% python3 -q
>>> import numpy as np
>>> from numpy import linalg as LA
>>> np.set_printoptions(precision=4, suppress=True, linewidth=200, sign=" ")
>>> rd = lambda a: np.round(a, 4) + 0
>>> data = np.loadtxt("out18.csv", delimiter=",")
>>> print(data)
[[14.  9. -9. -6.]
 [ 9. 14. -9. -6.]
 [-9. -9. 14.  6.]
 [-6. -6.  6.  9.]]
>>> A2 = np.array([[-3, 3, 1], [-2, 1, 0], [-1, 1, 0], [3, -2, 1]])
>>> print(np.einsum("ij->j", data))
[ 8.  8.  2.  3.]
>>> print(LA.matrix_rank(data @ A2))
3
>>> print(LA.matrix_rank(np.vstack([data, A2.T])))
4
>>> print(np.vstack([data, A2.T]).shape)
(7, 4)
>>> print(np.einsum("ik,kj->ji", data, A2))
[[-69. -64.  49.  51.]
 [ 54.  44. -34. -36.]
 [  8.   3.  -3.   3.]]
>>> print(np.einsum("ij,ij->i", data, data))
[ 394.  394.  394.  189.]
>>> arr = np.load("m.npy")
>>> print(arr)
[[ 3.  0.  2.  3.]
 [-2. -2. -2.  0.]
 [ 0.  0.  5.  0.]
 [ 0.  0.  3. -1.]]
>>> w, vecs = LA.eig(arr)
>>> print(arr @ vecs[:, 0] - w[0] * vecs[:, 0])
[ 0.  0.  0.  0.]
>>> print(rd(np.sort(LA.eigvals(arr @ arr))))
[  1.   4.   9.  25.]
>>> hat = np.triu(np.array([[3, -1, -3, -3], [-4, 1, 1, -5], [0, -3, -2, 0], [4, 1, 3, -5]]), 1) + np.eye(4)
>>> A2 = hat @ arr @ LA.inv(hat)
>>> print(A2)
[[  5.   7. -12.  56.]
 [ -2.  -4. -14. -21.]
 [  0.   0.   5.   0.]
 [  0.   0.   3.  -1.]]
>>> print(np.poly(A2))
[ 1. -5. -7. 29. 30.]
>>> print(np.trace(A2), np.trace(arr))
5.0 5.0
>>> print(rd(LA.det(A2)))
30.0
>>> print(hat @ arr - arr @ hat)
[[  2.   5. -13.  12.]
 [  0.  -2. -14. -11.]
 [  0.   0.   0.   0.]
 [  0.   0.   0.   0.]]
>>> print(LA.matrix_rank(A2))
4
